$ python -q
>>> import numpy as np
>>> from numpy import linalg as LA
>>> np.set_printoptions(precision=3, suppress=True, linewidth=100, floatmode="fixed")
>>> rng = np.random.default_rng(86335)
>>> E = np.triu(rng.random((8, 8)) < 0.3, 1).astype(int)
>>> E = E + E.T
>>> print(E)
[[0 0 0 0 0 0 0 1]
 [0 0 1 0 0 0 0 0]
 [0 1 0 0 1 0 0 1]
 [0 0 0 0 0 1 0 1]
 [0 0 1 0 0 0 1 0]
 [0 0 0 1 0 0 0 1]
 [0 0 0 0 1 0 0 0]
 [1 0 1 1 0 1 0 0]]
>>> idx = rng.permutation(8)
>>> print(idx)
[2 0 6 7 5 3 4 1]
>>> A2 = E[idx][:, idx]
>>> print(np.diag(A2))
[0 0 0 0 0 0 0 0]
>>> print(np.round(LA.det(A2), 3), round(LA.det(E[idx]), 3))
1.0 -1.0
>>> print(np.allclose(A2, E))
False
>>> print(np.trace(A2))
0
>>> A = np.loadtxt("case1.csv", delimiter=",")
>>> print(A)
[[-0.376 -0.800  0.400  0.200]
 [-1.586  2.400  1.100  0.800]
 [ 1.182  1.400 -0.200 -0.600]
 [-2.012 -1.400  0.100  1.000]
 [-2.404  0.000  1.100  1.200]
 [-2.028 -0.200  1.000  1.000]
 [-0.240 -0.600  0.500  0.100]
 [-4.408 -1.800 -0.500  2.200]
 [-4.391 -2.100 -0.700  2.200]
 [-0.165  0.900  0.600  0.100]
 [-0.999  0.400 -0.500  0.500]
 [-0.021 -0.300  0.500  0.000]
 [-0.982 -1.300 -0.400  0.500]
 [ 2.009  0.400  0.500 -1.000]
 [-2.223 -0.200  0.000  1.100]
 [ 2.015 -0.800 -0.400 -1.000]
 [-3.392  0.000  1.100  1.700]
 [ 1.406  0.300  0.700 -0.700]
 [-0.433  0.300  2.900  0.200]
 [-0.617 -1.800  0.600  0.300]
 [-0.192 -0.900  1.600  0.100]
 [-1.995  0.800  2.300  1.000]
 [ 0.017 -1.000 -2.800  0.000]
 [ 0.991 -0.500  1.600 -0.500]
 [ 3.401  0.900  0.100 -1.700]
 [-0.398 -0.100 -0.200  0.200]
 [ 1.185  0.000 -0.200 -0.600]
 [-1.169  0.100 -0.400  0.600]
 [-1.612  0.200 -1.900  0.800]
 [ 3.946 -1.100  0.500 -2.000]
 [ 2.439  1.600 -0.400 -1.200]
 [-1.824  1.100 -0.100  0.900]
 [-0.955  0.500 -0.600  0.500]
 [ 0.619  1.600 -0.600 -0.300]
 [-0.007  0.000 -0.400  0.000]
 [ 0.780 -0.800  0.100 -0.400]
 [-2.387  1.500  1.400  1.200]
 [-0.396  0.400  0.200  0.200]
 [-2.187 -1.600 -0.800  1.100]]
>>> A2 = A / np.sqrt((A ** 2).mean(axis=1, keepdims=True))
>>> print(LA.matrix_rank(A - A.mean(axis=1, keepdims=True)))
3
>>> print(LA.norm(A2, axis=1))
[2.000 2.000 2.000 2.000 2.000 2.000 2.000 2.000 2.000 2.000 2.000 2.000 2.000 2.000 2.000 2.000
 2.000 2.000 2.000 2.000 2.000 2.000 2.000 2.000 2.000 2.000 2.000 2.000 2.000 2.000 2.000 2.000
 2.000 2.000 2.000 2.000 2.000 2.000 2.000]
>>> print(A2[0])
[-0.759 -1.615  0.808  0.404]
